$ python3 -q
>>> import numpy as np
>>> np.set_printoptions(precision=4, suppress=True, linewidth=100, floatmode="fixed")
>>> feats = np.cumsum(np.array([[2, 1, 0, 2, 2, 0],
...     [2, 2, 1, 2, 2, 1],
...     [1, 2, 0, 2, 1, 2],
...     [2, 0, 0, 1, 2, 0],
...     [0, 2, 1, 0, 1, 1],
...     [1, 1, 1, 0, 0, 2],
...     [2, 2, 1, 0, 1, 1],
...     [2, 0, 0, 1, 1, 2],
...     [0, 1, 0, 2, 1, 0],
...     [0, 1, 0, 1, 2, 0],
...     [2, 2, 2, 0, 0, 2],
...     [0, 0, 2, 0, 0, 1],
...     [1, 1, 1, 1, 1, 2],
...     [0, 0, 0, 2, 0, 2],
...     [2, 2, 0, 0, 0, 0]]), axis=0)
>>> print(feats)
[[ 2  1  0  2  2  0]
 [ 4  3  1  4  4  1]
 [ 5  5  1  6  5  3]
 [ 7  5  1  7  7  3]
 [ 7  7  2  7  8  4]
 [ 8  8  3  7  8  6]
 [10 10  4  7  9  7]
 [12 10  4  8 10  9]
 [12 11  4 10 11  9]
 [12 12  4 11 13  9]
 [14 14  6 11 13 11]
 [14 14  8 11 13 12]
 [15 15  9 12 14 14]
 [15 15  9 14 14 16]
 [17 17  9 14 14 16]]
>>> cen = (feats - feats.mean(axis=0)) / feats.std(axis=0)
>>> print(np.argwhere(np.abs(cen) > 2))
[[0 4]]
>>> c = np.linalg.lstsq(np.delete(cen, 5, axis=1), cen[:, 5])[0]
>>> round(1 - np.var(cen[:, 5] - np.delete(cen, 5, axis=1) @ c), 4)
np.float64(0.9902)
>>> np.abs(c).argmax()
np.int64(0)
>>> def softmax(z):
...     e = np.exp(z - z.max(axis=-1, keepdims=True))
...     return e / e.sum(axis=-1, keepdims=True)
... 
>>> softmax(feats).sum(axis=1)
array([1.0000, 1.0000, 1.0000, 1.0000, 1.0000, 1.0000, 1.0000, 1.0000, 1.0000, 1.0000, 1.0000,
       1.0000, 1.0000, 1.0000, 1.0000])
>>> scores = feats @ feats.T / np.sqrt(6)
>>> softmax(scores).round(6).argmax(axis=1)
array([14, 14, 14, 14, 14, 14, 14, 14, 14, 14, 14, 14, 14, 14, 14])
>>> M2 = np.array([[5, -2], [2, 4], [3, -2]])
>>> mat = np.tile(M2, (2, 3))
>>> print(mat)
[[ 5 -2  5 -2  5 -2]
 [ 2  4  2  4  2  4]
 [ 3 -2  3 -2  3 -2]
 [ 5 -2  5 -2  5 -2]
 [ 2  4  2  4  2  4]
 [ 3 -2  3 -2  3 -2]]
>>> round(np.linalg.norm(mat, 2) / np.linalg.norm(mat), 4)
np.float64(0.8194)
>>> np.argsort(-np.linalg.norm(mat, axis=0).round(6), kind="stable")[:3]
array([0, 2, 4])
>>> print(np.linalg.cond(mat) > 100)
True
>>> [round(float(x), 4) for x in np.linalg.svd(mat, compute_uv=False)[:3]]
[15.8045, 11.0553, 0.0]
>>> np.linalg.matrix_rank(mat, rtol=0.1)
np.int64(2)
>>> left, sv, VT = np.linalg.svd(mat)
>>> sv.round(4) + 0
array([15.8045, 11.0553,  0.0000,  0.0000,  0.0000,  0.0000])
>>> print(np.argmax(sv[:-1] / (sv[1:] + 1e-6)) + 1)
2
>>> M2 = left[:, :2] @ np.diag(sv[:2]) @ VT[:2]
>>> M2
array([[ 5.0000, -2.0000,  5.0000, -2.0000,  5.0000, -2.0000],
       [ 2.0000,  4.0000,  2.0000,  4.0000,  2.0000,  4.0000],
       [ 3.0000, -2.0000,  3.0000, -2.0000,  3.0000, -2.0000],
       [ 5.0000, -2.0000,  5.0000, -2.0000,  5.0000, -2.0000],
       [ 2.0000,  4.0000,  2.0000,  4.0000,  2.0000,  4.0000],
       [ 3.0000, -2.0000,  3.0000, -2.0000,  3.0000, -2.0000]])
>>> print(round(np.abs(mat - M2).max(), 4))
0.0
>>> np.linalg.matrix_rank(mat, rtol=0.05)
np.int64(2)
>>> print(np.round(np.linalg.norm(mat - M2) / np.linalg.norm(mat), 4))
0.0
